>>> import numpy as np
>>> np.set_printoptions(suppress=True, linewidth=200)
>>> K = np.load("out8.npy")
>>> print(K)
[[ 0  3  1  0 -1  2  0  1  0  3]
 [-3  0 -1  5  1  5  3  2  2  1]
 [-1  1  0 -5  6 -2  1  6 -1  6]
 [ 0 -5  5  0 -1  4  0  3  0 -5]
 [ 1 -1 -6  1  0  1  1  6 -5  2]
 [-2 -5  2 -4 -1  0  1 -1 -3 -1]
 [ 0 -3 -1  0 -1 -1  0 -6  5 -1]
 [-1 -2 -6 -3 -6  1  6  0  1 -4]
 [ 0 -2  1  0  5  3 -5 -1  0  0]
 [-3 -1 -6  5 -2  1  1  4  0  0]]
>>> x = np.array([0, -1, 1, 0, -2, 0, 0, 2, 2, -3])
>>> y = K @ x
>>> coef, lr = np.zeros(10), 1 / np.linalg.norm(K, 2) ** 2
>>> for i in range(60):
...     coef -= lr * K.T @ (K @ coef - y)
...     if i % 10 == 0: print(i, round(np.linalg.norm(K @ coef - y), 3))
... 
0 17.436
10 6.073
20 3.372
30 2.115
40 1.478
50 1.103
>>> print(np.round(np.linalg.cond(K), 3))
6.498
>>> print(coef.round(3))
[ 0.12  -1.014  1.011  0.093 -1.831 -0.003  0.225  1.892  1.877 -3.042]
>>> print(K @ K)
[[ -25  -13  -17   13   -5   16   20   16    5    1]
 [ -13  -79    7  -15  -20   23    8   -9   -2  -54]
 [ -17    7 -141   31  -45   -3   54   43  -11   12]
 [  13  -15   31 -101   13  -38    6  -10  -19    7]
 [  -5  -20  -45   13 -106    5   55  -28   12  -65]
 [  16   23   -3  -38    5  -62   -6  -25   -3   22]
 [  20    8   54    6   55   -6  -74  -26   -3   14]
 [  16   -9   43  -10  -28  -25  -26 -140   59  -45]
 [   5   -2  -11  -19   12   -3   -3   59  -65   20]
 [   1  -54   12    7  -65   22   14  -45   20  -93]]
>>> assert K == K.T
Traceback (most recent call last):
  File "<python-input-11>", line 1, in <module>
    assert K == K.T
           ^^^^^^^^
ValueError: The truth value of an array with more than one element is ambiguous. Use a.any() or a.all()
>>> K.inv()
Traceback (most recent call last):
  File "<python-input-12>", line 1, in <module>
    K.inv()
    ^^^^^
AttributeError: 'numpy.ndarray' object has no attribute 'inv'
>>> print(np.trace(K))
0
>>> print(np.round(np.sort(np.abs(np.linalg.eigvals(K))), 3))
[ 2.388  2.388  4.135  4.135  7.231  7.231 11.28  11.28  15.514 15.514]
>>> print(round(np.abs(np.linalg.eigvals(K)).max(), 3))
15.514
